$ python -q
>>> import numpy as np
>>> import numpy.linalg as la
>>> np.set_printoptions(precision=3, suppress=True, linewidth=160)
>>> def rd(a):
...     return np.round(a, 3) + 0
... 
>>> M = np.loadtxt("w.csv", delimiter=",")
>>> M
array([[-12.916,   5.759,  16.353,  -6.449,   1.985,  -2.888,   4.91 ,  12.089,   6.413,   4.615, -11.97 ],
       [-15.88 ,  11.768,  18.536,  -4.248,  -1.918,  -1.66 ,  10.62 ,  10.714,   1.062,  -5.616, -15.214],
       [  7.727, -10.956,  -0.715,  -6.037,   4.893,  -3.579, -12.087,  -0.809,  13.259,  18.675,  10.432],
       [-22.136, -10.232,  11.099,   3.854,   6.414,  -3.372,  17.686,   5.458,  16.685,  12.394, -23.15 ],
       [  8.986,  10.451,  -1.404,  -8.569,   3.329,   1.417, -17.507,  14.67 , -12.04 ,   0.993,   6.16 ],
       [ -5.73 ,   1.703,  -5.111,   3.533,   7.176,   2.862,   0.17 ,  13.104,  -9.561,   0.808, -12.781],
       [ -5.586, -23.339,  -4.107,   2.323,  14.106,  -3.615,  -1.72 ,   4.142,  19.636,  29.655,  -7.866],
       [  9.471,  -1.193,  -4.797,  -3.482,   2.02 ,  -0.205, -11.598,   1.483,  -1.288,   5.135,   9.455],
       [ -9.286,  -0.155,   2.081,  -6.397,  19.061,  -0.259, -11.784,  33.461,  -2.603,  21.917, -18.81 ],
       [-15.634,  14.878,  16.815,  -3.942,  -2.257,  -0.402,  10.694,  12.597,  -3.939,  -9.283, -16.395],
       [ 17.543,  20.299,   3.431,  -5.785, -20.52 ,   1.672,  -4.62 , -17.902, -13.462, -29.294,  25.92 ],
       [ -1.985,  -1.725,   3.356,  -7.15 ,  10.102,  -1.834, -10.963,  17.435,   3.365,  16.653,  -4.703],
       [-14.758,  -2.289,   9.675,  -2.581,   8.37 ,  -2.43 ,   4.618,  14.875,   7.86 ,  12.529, -17.302],
       [ -7.927,  15.079,  -4.385,   6.957,  -0.15 ,   6.261,   7.99 ,  11.004, -23.369, -19.6  , -15.913]])
>>> M2 = np.c_[M[:, :3] @ np.array([[1, 2, 3], [1, 1, 2], [2, 3, 3]]), np.array([0, 1, 4, 3, 4, 0, 5, 0, 5, 4, 4, 5, 4, 5])]
>>> rd(M2)
array([[ 25.549,  28.986,  21.829,   0.   ],
       [ 32.96 ,  35.616,  31.504,   1.   ],
       [ -4.659,   2.353,  -0.876,   4.   ],
       [-10.17 , -21.207, -53.575,   3.   ],
       [ 16.629,  24.211,  43.648,   4.   ],
       [-14.249, -25.09 , -29.117,   0.   ],
       [-37.139, -46.832, -75.757,   5.   ],
       [ -1.316,   3.358,  11.636,   0.   ],
       [ -5.279, -12.484, -21.925,   5.   ],
       [ 32.874,  34.055,  33.299,   4.   ],
       [ 44.704,  65.678, 103.52 ,   4.   ],
       [  3.002,   4.373,   0.663,   5.   ],
       [  2.303,  -2.78 , -19.827,   4.   ],
       [ -1.618, -13.93 ,  -6.778,   5.   ]])
>>> rd(la.norm(la.qr(M)[0].T @ M2, axis=0) ** 2 / ((M2 ** 2).sum(axis=0) + 1e-12))
array([1.   , 1.   , 1.   , 0.886])
>>> la.matrix_rank(np.c_[M, M2])
np.int64(12)
>>> rd(la.lstsq(M, M2[:, 0])[0])
array([1., 1., 2., 0., 0., 0., 0., 0., 0., 0., 0.])
>>> [round(float(x), 3) for x in la.svd(M, compute_uv=False)[:3]]
[100.947, 76.331, 55.501]
>>> F = np.load("case6.npy")
>>> F
array([[ 4.05, -3.  ,  5.  ,  0.  , -4.  ,  3.  ,  0.  ,  2.  ],
       [ 0.  , -2.95,  0.  , -2.  , -2.  , -2.  , -4.  ,  3.  ],
       [ 0.  , -2.  , -4.95,  4.  ,  1.  ,  0.  , -4.  , -5.  ],
       [ 4.  ,  3.  , -5.  , -2.95,  5.  ,  2.  , -2.  , -1.  ],
       [ 0.  ,  4.  , -5.  , -4.  ,  3.05, -5.  ,  4.  ,  0.  ],
       [-5.  , -3.  ,  4.  ,  1.  , -2.  , -1.95,  3.  , -5.  ],
       [ 3.  , -5.  , -5.  ,  3.  , -3.  ,  5.  , -2.95, -3.  ],
       [ 4.  , -3.  ,  5.  ,  0.  , -4.  ,  3.  ,  0.  ,  2.05]])
>>> th = np.radians(112)
>>> R = np.eye(8)
>>> R[4, 4] = R[6, 6] = np.cos(th)
>>> R[4, 6], R[6, 4] = -np.sin(th), np.sin(th)
>>> rd(R)
array([[ 1.   ,  0.   ,  0.   ,  0.   ,  0.   ,  0.   ,  0.   ,  0.   ],
       [ 0.   ,  1.   ,  0.   ,  0.   ,  0.   ,  0.   ,  0.   ,  0.   ],
       [ 0.   ,  0.   ,  1.   ,  0.   ,  0.   ,  0.   ,  0.   ,  0.   ],
       [ 0.   ,  0.   ,  0.   ,  1.   ,  0.   ,  0.   ,  0.   ,  0.   ],
       [ 0.   ,  0.   ,  0.   ,  0.   , -0.375,  0.   , -0.927,  0.   ],
       [ 0.   ,  0.   ,  0.   ,  0.   ,  0.   ,  1.   ,  0.   ,  0.   ],
       [ 0.   ,  0.   ,  0.   ,  0.   ,  0.927,  0.   , -0.375,  0.   ],
       [ 0.   ,  0.   ,  0.   ,  0.   ,  0.   ,  0.   ,  0.   ,  1.   ]])
>>> M2 = F @ R.T
>>> rd(np.abs(M2 - F).max(axis=0))
array([0.   , 0.   , 0.   , 0.   , 7.901, 0.   , 7.385, 0.   ])
>>> np.allclose(F @ F.T, M2 @ M2.T)
True
>>> vec = np.array([-5, -2, 5, -6, -6, -5, 3, -2])
>>> rd((F * vec).sum(axis=1))
array([ 15.75,  21.9 , -52.75, -77.3 ,   9.7 ,  85.75, -57.85,  15.9 ])
>>> F @ np.eye(8)[3]
array([ 0.  , -2.  ,  4.  , -2.95, -4.  ,  1.  ,  3.  ,  0.  ])
>>> W0 = np.load("sample2.npy")
>>> rd(W0)
array([[-0.306,  0.354,  0.147, -1.316, -0.073, -0.475, -1.636, -0.493,  0.549, -1.891],
       [ 1.733, -0.307, -0.061, -0.26 ,  0.03 , -1.089,  1.318,  1.329,  1.059,  0.138],
       [-1.667,  0.359,  0.088, -0.042, -0.044,  0.904, -1.569, -1.333, -0.861, -0.533],
       [ 0.078,  0.296,  0.138, -1.419, -0.069, -0.739, -1.39 , -0.207,  0.808, -1.922],
       [ 0.967, -0.414, -0.144,  0.96 ,  0.072, -0.066,  1.873,  0.951, -0.006,  1.59 ],
       [ 1.589, -0.384, -0.102,  0.229,  0.051, -0.77 ,  1.69 ,  1.307,  0.719,  0.767],
       [-0.007,  0.31 ,  0.141, -1.402, -0.07 , -0.683, -1.451, -0.272,  0.754, -1.923],
       [ 0.653, -0.393, -0.149,  1.161,  0.074,  0.206,  1.794,  0.74 , -0.281,  1.777],
       [-1.674,  0.356,  0.086, -0.021, -0.043,  0.919, -1.553, -1.335, -0.876, -0.506],
       [-1.018,  0.416,  0.143, -0.92 , -0.071,  0.115, -1.879, -0.984, -0.043, -1.55 ],
       [-0.017,  0.312,  0.141, -1.4  , -0.07 , -0.676, -1.458, -0.28 ,  0.747, -1.923],
       [-1.66 ,  0.362,  0.089, -0.061, -0.045,  0.892, -1.582, -1.332, -0.847, -0.557],
       [ 0.961,  0.101,  0.09 , -1.376, -0.045, -1.207, -0.538,  0.502,  1.252, -1.611],
       [-1.685,  0.351,  0.083,  0.015, -0.041,  0.943, -1.526, -1.337, -0.901, -0.459],
       [ 1.042,  0.077,  0.083, -1.347, -0.041, -1.238, -0.434,  0.573,  1.28 , -1.548],
       [ 1.66 , -0.179, -0.006, -0.773,  0.003, -1.3  ,  0.723,  1.173,  1.297, -0.585],
       [ 1.7  , -0.342, -0.078, -0.07 ,  0.039, -0.978,  1.483,  1.338,  0.939,  0.388],
       [ 0.104, -0.325, -0.143,  1.379,  0.072,  0.618,  1.516,  0.345, -0.689,  1.919],
       [-1.235,  0.419,  0.134, -0.723, -0.067,  0.331, -1.875, -1.119, -0.264, -1.343],
       [-1.737,  0.269,  0.043,  0.434, -0.022,  1.177, -1.143, -1.299, -1.155,  0.099],
       [ 1.697, -0.344, -0.079, -0.058,  0.04 , -0.97 ,  1.493,  1.338,  0.931,  0.404],
       [-0.339,  0.358,  0.147, -1.304, -0.074, -0.451, -1.654, -0.518,  0.524, -1.883],
       [-1.738,  0.275,  0.046,  0.408, -0.023,  1.165, -1.17 , -1.304, -1.142,  0.064],
       [ 1.726, -0.244, -0.032, -0.539,  0.016, -1.222,  1.024,  1.27 ,  1.206, -0.247]])
>>> # looks like rank 2
>>> Xs = W0 - W0.mean(axis=0)
>>> V = la.svd(Xs)[2][:2]
>>> M2 = Xs - Xs @ V.T @ V
>>> rd(M2.std(axis=0))
array([0., 0., 0., 0., 0., 0., 0., 0., 0., 0.])
>>> rd(np.diag(V.T @ V))
array([0.336, 0.02 , 0.002, 0.234, 0.001, 0.199, 0.394, 0.199, 0.204, 0.411])
>>> rd(la.norm(W0, 2) / la.norm(W0))
np.float64(0.791)
>>> la.cond(W0) > 100
np.True_
>>> J = np.loadtxt("x.csv", delimiter=",")
>>> rd(J)
array([[ 0.825,  0.225, -0.225, -0.175, -0.275, -0.225,  0.175, -0.175],
       [ 0.225,  0.711,  0.289,  0.225,  0.354,  0.289, -0.225,  0.225],
       [-0.225,  0.289,  0.711, -0.225, -0.354, -0.289,  0.225, -0.225],
       [-0.175,  0.225, -0.225,  0.825, -0.275, -0.225,  0.175, -0.175],
       [-0.275,  0.354, -0.354, -0.275,  0.568, -0.354,  0.275, -0.275],
       [-0.225,  0.289, -0.289, -0.225, -0.354,  0.711,  0.225, -0.225],
       [ 0.175, -0.225,  0.225,  0.175,  0.275,  0.225,  0.825,  0.175],
       [-0.175,  0.225, -0.225, -0.175, -0.275, -0.225,  0.175,  0.825]])
>>> rd(np.abs(la.eigvals(J)).max())
np.float64(1.0)
>>> np.allclose(J @ J.T, J.T @ J)
True
>>> la.determinant(J)
Traceback (most recent call last):
  File "<python-input-39>", line 1, in <module>
    la.determinant(J)
    ^^^^^^^^^^^^^^
AttributeError: module 'numpy.linalg' has no attribute 'determinant'
>>> rd(J @ J)
array([[1., 0., 0., 0., 0., 0., 0., 0.],
       [0., 1., 0., 0., 0., 0., 0., 0.],
       [0., 0., 1., 0., 0., 0., 0., 0.],
       [0., 0., 0., 1., 0., 0., 0., 0.],
       [0., 0., 0., 0., 1., 0., 0., 0.],
       [0., 0., 0., 0., 0., 1., 0., 0.],
       [0., 0., 0., 0., 0., 0., 1., 0.],
       [0., 0., 0., 0., 0., 0., 0., 1.]])
>>> rd((J + J.T) / 2)
array([[ 0.825,  0.225, -0.225, -0.175, -0.275, -0.225,  0.175, -0.175],
       [ 0.225,  0.711,  0.289,  0.225,  0.354,  0.289, -0.225,  0.225],
       [-0.225,  0.289,  0.711, -0.225, -0.354, -0.289,  0.225, -0.225],
       [-0.175,  0.225, -0.225,  0.825, -0.275, -0.225,  0.175, -0.175],
       [-0.275,  0.354, -0.354, -0.275,  0.568, -0.354,  0.275, -0.275],
       [-0.225,  0.289, -0.289, -0.225, -0.354,  0.711,  0.225, -0.225],
       [ 0.175, -0.225,  0.225,  0.175,  0.275,  0.225,  0.825,  0.175],
       [-0.175,  0.225, -0.225, -0.175, -0.275, -0.225,  0.175,  0.825]])
>>> rd(np.sort(np.abs(la.eigvals(J))))
array([1., 1., 1., 1., 1., 1., 1., 1.])
>>> rd(la.det(J))
np.float64(-1.0)
>>> np.all(la.eigvalsh(J) > 0)
np.False_
>>> rd(la.eigvalsh(J).min())
np.float64(-1.0)
>>> rd(J.T @ J)
array([[1., 0., 0., 0., 0., 0., 0., 0.],
       [0., 1., 0., 0., 0., 0., 0., 0.],
       [0., 0., 1., 0., 0., 0., 0., 0.],
       [0., 0., 0., 1., 0., 0., 0., 0.],
       [0., 0., 0., 0., 1., 0., 0., 0.],
       [0., 0., 0., 0., 0., 1., 0., 0.],
       [0., 0., 0., 0., 0., 0., 1., 0.],
       [0., 0., 0., 0., 0., 0., 0., 1.]])
>>> rd(la.svd(J, compute_uv=False))
array([1., 1., 1., 1., 1., 1., 1., 1.])
>>> q, R = la.qr(J)
>>> rd(q)
array([[-0.825, -0.225,  0.225,  0.175,  0.275,  0.225, -0.175,  0.175],
       [-0.225, -0.711, -0.289, -0.225, -0.354, -0.289,  0.225, -0.225],
       [ 0.225, -0.289, -0.711,  0.225,  0.354,  0.289, -0.225,  0.225],
       [ 0.175, -0.225,  0.225, -0.825,  0.275,  0.225, -0.175,  0.175],
       [ 0.275, -0.354,  0.354,  0.275, -0.568,  0.354, -0.275,  0.275],
       [ 0.225, -0.289,  0.289,  0.225,  0.354, -0.711, -0.225,  0.225],
       [-0.175,  0.225, -0.225, -0.175, -0.275, -0.225, -0.825, -0.175],
       [ 0.175, -0.225,  0.225,  0.175,  0.275,  0.225, -0.175, -0.825]])
>>> np.trace(q @ q.T)
np.float64(8.0)
>>> rd(q.T @ q)
array([[1., 0., 0., 0., 0., 0., 0., 0.],
       [0., 1., 0., 0., 0., 0., 0., 0.],
       [0., 0., 1., 0., 0., 0., 0., 0.],
       [0., 0., 0., 1., 0., 0., 0., 0.],
       [0., 0., 0., 0., 1., 0., 0., 0.],
       [0., 0., 0., 0., 0., 1., 0., 0.],
       [0., 0., 0., 0., 0., 0., 1., 0.],
       [0., 0., 0., 0., 0., 0., 0., 1.]])
>>> E = np.loadtxt("run12.csv", delimiter=",")
>>> rd(E)
array([[-0.4  ,  0.42 , -0.263, -0.491, -0.324, -0.099, -0.273,  0.365,  0.176],
       [-0.356, -0.691, -0.002, -0.097,  0.047, -0.34 , -0.395,  0.086, -0.326],
       [ 0.178, -0.105, -0.498, -0.524,  0.161, -0.192,  0.532, -0.131, -0.268],
       [-0.178,  0.023, -0.129, -0.178,  0.185, -0.017, -0.295, -0.803,  0.39 ],
       [-0.311, -0.369,  0.36 , -0.244, -0.461,  0.257,  0.469, -0.101,  0.263],
       [ 0.622, -0.326, -0.298, -0.01 , -0.505, -0.036, -0.26 ,  0.03 ,  0.304],
       [ 0.356,  0.077,  0.477, -0.573,  0.051,  0.306, -0.312, -0.069, -0.336],
       [ 0.089,  0.275,  0.338,  0.057, -0.401, -0.714,  0.091, -0.285, -0.197],
       [-0.178,  0.105, -0.325,  0.228, -0.449,  0.408, -0.081, -0.316, -0.57 ]])
>>> # columns are unit length and at right angles
>>> left, sigma, Vt = la.svd(E, full_matrices=False)
>>> rd(sigma)
array([1., 1., 1., 1., 1., 1., 1., 1., 1.])
>>> np.allclose(left * sigma @ Vt, E)
True
>>> np.sqrt((sigma ** 2).sum()), rd(la.norm(E))
(np.float64(3.0), np.float64(3.0))
>>> rd(Vt @ Vt.T)
array([[1., 0., 0., 0., 0., 0., 0., 0., 0.],
       [0., 1., 0., 0., 0., 0., 0., 0., 0.],
       [0., 0., 1., 0., 0., 0., 0., 0., 0.],
       [0., 0., 0., 1., 0., 0., 0., 0., 0.],
       [0., 0., 0., 0., 1., 0., 0., 0., 0.],
       [0., 0., 0., 0., 0., 1., 0., 0., 0.],
       [0., 0., 0., 0., 0., 0., 1., 0., 0.],
       [0., 0., 0., 0., 0., 0., 0., 1., 0.],
       [0., 0., 0., 0., 0., 0., 0., 0., 1.]])
>>> left.shape, sigma.shape, Vt.shape
((9, 9), (9,), (9, 9))
>>> rd(sigma / sigma[0])
array([1., 1., 1., 1., 1., 1., 1., 1., 1.])
